$ python -q
>>> import numpy as np
>>> import numpy.linalg as la
>>> np.set_printoptions(precision=1, suppress=True, linewidth=160)
>>> def rd(a):
...     return np.round(a, 1) + 0
... 
>>> W0 = np.loadtxt("test13.csv", delimiter=",")
>>> W0
array([[-0.3, -0.5,  0.5, -1. ],
       [ 0. ,  0. , -0.1,  0.8],
       [ 0.2,  0.4, -0.2,  0.9],
       [ 0.2,  0.4, -0.2,  0.9],
       [-0.1, -0.3,  0.1, -0.6],
       [-0.1, -0.3,  0. ,  0.7],
       [-0.1, -0.2,  0.2, -1. ],
       [ 0.5,  0.9, -0.3,  0.9],
       [-0.3, -0.5,  0.2, -1. ],
       [-0.2, -0.2,  0.3, -1. ],
       [ 0.5,  0.8, -0.3,  1. ],
       [-0.1, -0.3,  0.1, -0.4],
       [-0.6, -1. ,  0.1,  0.9],
       [ 0. ,  0. , -0.1,  0.8],
       [-0.5, -0.9,  0.3, -1. ],
       [ 0.1,  0.3,  0. , -0.2],
       [ 0.7,  0.9, -0.4,  1. ],
       [ 0.6,  0.9, -0.2,  0.7],
       [ 0.7,  1. , -0.4,  1. ],
       [-0.3, -0.7,  0.1, -0.6],
       [-0.3, -0.5,  0.2, -1. ],
       [ 0.2,  0.3, -0.1,  0.7],
       [ 0.7,  1. , -0.4,  1. ]])
>>> A2 = W0 / np.sqrt((W0 ** 2).mean(axis=1, keepdims=True))
>>> rd(A2[13])
array([ 0. ,  0. , -0.2,  2. ])
>>> la.matrix_rank(A2) == la.matrix_rank(W0)
np.True_
>>> rd(la.norm(A2, axis=1))
array([2., 2., 2., 2., 2., 2., 2., 2., 2., 2., 2., 2., 2., 2., 2., 2., 2., 2., 2., 2., 2., 2., 2.])
>>> la.matrix_rank(W0 - W0.mean(axis=1, keepdims=True))
np.int64(3)
>>> feats = np.load("layer5.npy")
>>> feats
array([[ 1,  1, -1, -1,  1,  1, -1, -1],
       [ 1, -1, -1,  1,  1, -1, -1,  1],
       [ 1,  1,  1,  1, -1, -1, -1, -1],
       [ 1, -1, -1,  1, -1,  1,  1, -1]])
>>> Ac = W0 - W0.mean(axis=1)
Traceback (most recent call last):
  File "<python-input-13>", line 1, in <module>
    Ac = W0 - W0.mean(axis=1)
         ~~~^~~~~~~~~~~~~~~~~
ValueError: operands could not be broadcast together with shapes (23,4) (23,) 
>>> Ac = W0 - W0.mean(axis=0)
>>> left, sigma, Vt = la.svd(Ac, full_matrices=False)
>>> la.matrix_rank(Ac)
np.int64(4)
>>> rd(np.abs(Vt[-1]))
array([0.8, 0.4, 0.5, 0.1])
>>> rd(Ac.mean(axis=0))
array([0., 0., 0., 0.])
>>> (np.sign(left[:, 0]) == np.sign(left[0, 0])).astype(int)
array([1, 0, 0, 0, 1, 0, 1, 0, 1, 1, 0, 1, 1, 0, 1, 1, 0, 0, 0, 1, 1, 0, 0])
>>> left, sigma, Vt = la.svd(feats, full_matrices=False)
>>> rd(sigma / sigma[0])
array([1., 1., 1., 1.])
>>> rd(np.sqrt((sigma ** 2).sum())), rd(la.norm(feats))
(np.float64(5.7), np.float64(5.7))
>>> rd(left.T @ left)
array([[1., 0., 0., 0.],
       [0., 1., 0., 0.],
       [0., 0., 1., 0.],
       [0., 0., 0., 1.]])
>>> np.allclose(left * sigma @ Vt, feats)
True
>>> rd(np.cumsum(sigma ** 2) / np.sum(sigma ** 2))
array([0.3, 0.5, 0.8, 1. ])
>>> C2 = feats.T @ feats
>>> rd(la.eigvalsh(C2)[::-1])
array([8., 8., 8., 8., 0., 0., 0., 0.])
>>> F = np.loadtxt("data.csv", delimiter=",")
>>> F
array([[ 0.7,  2.7,  1.1, -4. ],
       [ 0.6,  2.3, -1.1, -4.3],
       [-0.2, -0.2, -1. ,  4.9],
       [-1.1,  2.5,  0.8,  4.1],
       [ 3. , -0.1,  1.9,  3.5],
       [ 3.1, -0.6,  2.3,  3. ],
       [-3.4, -2.2,  0.7, -2.9],
       [ 4.5, -0.8, -0.1,  2.1],
       [ 1. ,  0. ,  2. , -4.5],
       [-0.8,  1.1,  0.7,  4.8],
       [-0.8, -3.4, -2.3,  2.7],
       [ 1.2, -1.8, -2.6, -3.7],
       [ 0.4, -0.7,  4.7, -1.6],
       [-2. ,  1.8, -4.1,  1.1],
       [ 3.4,  2.6, -2.1, -1.6],
       [ 0.5, -2.3, -3.4, -2.8],
       [ 0.6, -0.4,  0.5, -4.9],
       [-1.3, -2.5, -2.4,  3.4],
       [-2.8, -0.1,  3.9,  1.3],
       [ 0.8, -0.1,  4.1, -2.7],
       [-1.1, -2.5, -3. , -2.9],
       [-3.8,  1.9, -2.2,  1.5],
       [ 1.7, -4.4, -1.6, -0.3],
       [-3.9,  2.9,  1.1,  0. ],
       [-2.5,  0.4, -4.3,  0.6]])
>>> cent = F[[10, 19]].astype(float)
>>> for _ in range(5):
...     lab = la.norm(F[:, None] - cent, axis=-1).argmin(axis=1)
...     cent = np.array([F[lab == j].mean(axis=0) for j in range(2)])
... 
>>> lab
array([1, 1, 0, 0, 0, 0, 1, 0, 1, 0, 0, 1, 1, 0, 1, 1, 1, 0, 0, 1, 1, 0, 0, 0, 0])
>>> rd(cent)
array([[-0.5, -0.1, -0.5,  2.3],
       [ 0.4, -0.2,  0.1, -3.3]])
>>> Ac = F - F.mean(axis=1)
Traceback (most recent call last):
  File "<python-input-34>", line 1, in <module>
    Ac = F - F.mean(axis=1)
         ~~^~~~~~~~~~~~~~~~
ValueError: operands could not be broadcast together with shapes (25,4) (25,) 
>>> Ac = F - F.mean(axis=0)
>>> left, sigma, Vt = la.svd(Ac, full_matrices=False)
>>> rd(sigma)
array([15.7, 13. , 11.3,  9. ])
>>> rd((sigma ** 2).sum() ** 2 / (sigma ** 4).sum())
np.float64(3.5)
>>> rd(sigma ** 2 / (sigma ** 2).sum())
array([0.4, 0.3, 0.2, 0.1])
>>> np.abs(Vt[0]).argmax()
np.int64(3)
>>> (np.sign(left[:, 0]) == np.sign(left[0, 0])).astype(int)
array([1, 1, 0, 0, 0, 0, 1, 0, 1, 0, 0, 1, 1, 0, 1, 1, 1, 0, 0, 1, 1, 0, 1, 0, 0])
>>> np.abs(left[:, 0]).argmax()
np.int64(2)
>>> arr = np.load("block10.npy")
>>> arr
array([[0, 0, 1],
       [0, 1, 0],
       [1, 0, 0]])
>>> np.allclose(arr, arr.T)
True
>>> la.matrix_power(arr, 3)
array([[0, 0, 1],
       [0, 1, 0],
       [1, 0, 0]])
>>> (arr - arr.T) / 2
array([[0., 0., 0.],
       [0., 0., 0.],
       [0., 0., 0.]])
>>> np.allclose(arr @ arr.T, arr.T @ arr)
True
>>> rng = np.random.default_rng(838)
>>> lab = rng.permutation(3)
>>> lab
array([0, 1, 2])
>>> A2 = arr[lab][:, lab]
>>> rd(np.sort(np.abs(la.eigvals(A2))))
array([1., 1., 1.])
>>> np.trace(A2)
np.int64(1)
>>> rd(la.det(A2)), rd(la.det(arr[lab]))
(np.float64(-1.0), np.float64(-1.0))
>>> np.diag(A2)
array([0, 1, 0])
>>> rd(la.det(2 * arr)), rd(la.det(arr))
(np.float64(-8.0), np.float64(-1.0))
>>> rd(la.det(arr.T))
np.float64(-1.0)
>>> rd(la.eigvals(arr))
array([ 1., -1.,  1.])
>>> w, vecs = la.eig(arr)
>>> rd(np.sort(la.eigvals(arr.T)))
array([-1.,  1.,  1.])
>>> rd(np.sort(la.eigvals(arr @ arr)))
array([1., 1., 1.])
>>> arr @ vecs[:, 0] - w[0] * vecs[:, 0]
array([0., 0., 0.])
>>> np.prod(w)
np.float64(-1.0)
>>> data = np.load("a.npy")
>>> data
array([[-1, -5, -5],
       [ 0, -3,  2],
       [ 0,  0, -3]])
>>> # triangular, det is the product of the diagonal
>>> hat = np.triu(np.array([[-5, -1, 1], [2, 5, -2], [-1, 5, 5]]), 1) + np.eye(3)
>>> A2 = hat @ data @ la.inv(hat)
>>> rd(la.det(A2))
np.float64(-9.0)
>>> hat @ data - data @ hat
array([[  0.,   2., -14.],
       [  0.,   0.,   0.],
       [  0.,   0.,   0.]])
>>> np.poly(A2)
array([ 1.,  7., 15.,  9.])
>>> def softmax(z):
...     e = np.exp(z - z.max(axis=-1, keepdims=True))
...     return e / e.sum(axis=-1, keepdims=True)
... 
>>> rd(softmax(data[1] + -3))
array([0.1, 0. , 0.9])
>>> rd(softmax(data).sum(axis=1))
array([1., 1., 1.])
>>> rd(softmax(10 * data[1]))
array([0., 0., 1.])
>>> att = data @ data.T / np.sqrt(3)
>>> rd(softmax(att))
array([[1., 0., 0.],
       [0., 1., 0.],
       [1., 0., 0.]])
>>> rd(softmax(att + np.triu(np.full(att.shape, -np.inf), 1)))
array([[1., 0., 0.],
       [0., 1., 0.],
       [1., 0., 0.]])
>>> A2 = la.inv(data)
>>> rd(A2)
array([[-1. ,  1.7,  2.8],
       [ 0. , -0.3, -0.2],
       [ 0. ,  0. , -0.3]])
>>> rd(la.inv(A2))
array([[-1., -5., -5.],
       [ 0., -3.,  2.],
       [ 0.,  0., -3.]])
>>> rd(la.det(data) * A2)
array([[  9., -15., -25.],
       [  0.,   3.,   2.],
       [  0.,   0.,   3.]])
>>> rd(la.cond(data))
np.float64(25.6)
>>> (np.abs(A2) > 1e-9).astype(int)
array([[1, 1, 1],
       [0, 1, 1],
       [0, 0, 1]])
>>> x = np.array([3, 2, 0])
>>> y = data @ x
>>> y
array([-13,  -6,   0])
>>> rd(la.solve(data, y))
array([3., 2., 0.])
>>> rd(la.solve(data, data[:, 1]))
array([0., 1., 0.])
>>> rd(la.solve(data.T, data[2]))
array([0., 0., 1.])
>>> rd(la.solve(data, 3 * y))
array([9., 6., 0.])
>>> lab = rng.permutation(3)
>>> lab
array([0, 2, 1])
>>> A2 = data[lab][:, lab]
>>> rd(np.sort(np.abs(la.eigvals(A2))))
array([1., 3., 3.])
>>> A2
array([[-1, -5, -5],
       [ 0, -3,  0],
       [ 0,  2, -3]])
>>> E = np.minimum.outer(np.arange(1, 6), np.arange(1, 6)) * 3
>>> E
array([[ 3,  3,  3,  3,  3],
       [ 3,  6,  6,  6,  6],
       [ 3,  6,  9,  9,  9],
       [ 3,  6,  9, 12, 12],
       [ 3,  6,  9, 12, 15]])
>>> r0 = np.array([-1, 0, 3, 2, -1])
>>> A2 = E + np.outer(r0, np.eye(5)[4])
>>> rd(la.det(A2) / la.det(E)), rd(1 + la.solve(E, r0)[4])
(np.float64(0.0), np.float64(0.0))
>>> A2 = E + rng.integers(-2, 3, (5, 1)) @ rng.integers(-2, 3, (1, 5))
>>> A2
array([[ 3,  1,  5,  7,  3],
       [ 3,  4,  8, 10,  6],
       [ 3,  7,  8,  7,  9],
       [ 3,  5, 10, 14, 12],
       [ 3,  5, 10, 14, 15]])
>>> np.abs(A2 - E).sum(axis=1)
array([8, 8, 4, 4, 4])
>>> rd(la.svd(A2 - E, compute_uv=False))
array([8.1, 0. , 0. , 0. , 0. ])
>>> O, vecs = la.qr(E[:, :1])[0], la.qr(E[:, 1:])[0]
>>> sigma = la.svd(O.T @ vecs, compute_uv=False)
>>> rd(sigma)
array([1.])
>>> w, vecs = la.eigh(E)
>>> x = np.array([3, 1, -3, 0, -1])
>>> rd(vecs * np.abs(w) @ vecs.T)
array([[ 3.,  3.,  3.,  3.,  3.],
       [ 3.,  6.,  6.,  6.,  6.],
       [ 3.,  6.,  9.,  9.,  9.],
       [ 3.,  6.,  9., 12., 12.],
       [ 3.,  6.,  9., 12., 15.]])
>>> rd(la.eigvalsh(E[1:, 1:]))
array([ 0.9,  1.4,  3.7, 36. ])
>>> x @ E @ x
np.int64(81)
>>> rd(vecs * np.sqrt(w) @ vecs.T)
array([[1.5, 0.6, 0.4, 0.4, 0.3],
       [0.6, 1.9, 1. , 0.7, 0.7],
       [0.4, 1. , 2.2, 1.3, 1.1],
       [0.4, 0.7, 1.3, 2.6, 1.7],
       [0.3, 0.7, 1.1, 1.7, 3.2]])
>>> X = np.load("mat.npy")
>>> X
array([[  4,   0,   4,   1],
       [ -2,   0,   1,   5],
       [  3,  -2,   1,   2],
       [ 10,   0,   1, -14]])
>>> # null space of dimension 1
>>> x = np.array([2, 2, 1, 1])
>>> a = np.maximum(X @ x, 0)
>>> X.T @ a
array([133, -10,  66, -65])
>>> rd(np.tanh(X @ x))
array([1., 1., 1., 1.])
>>> a
array([13,  2,  5,  7])
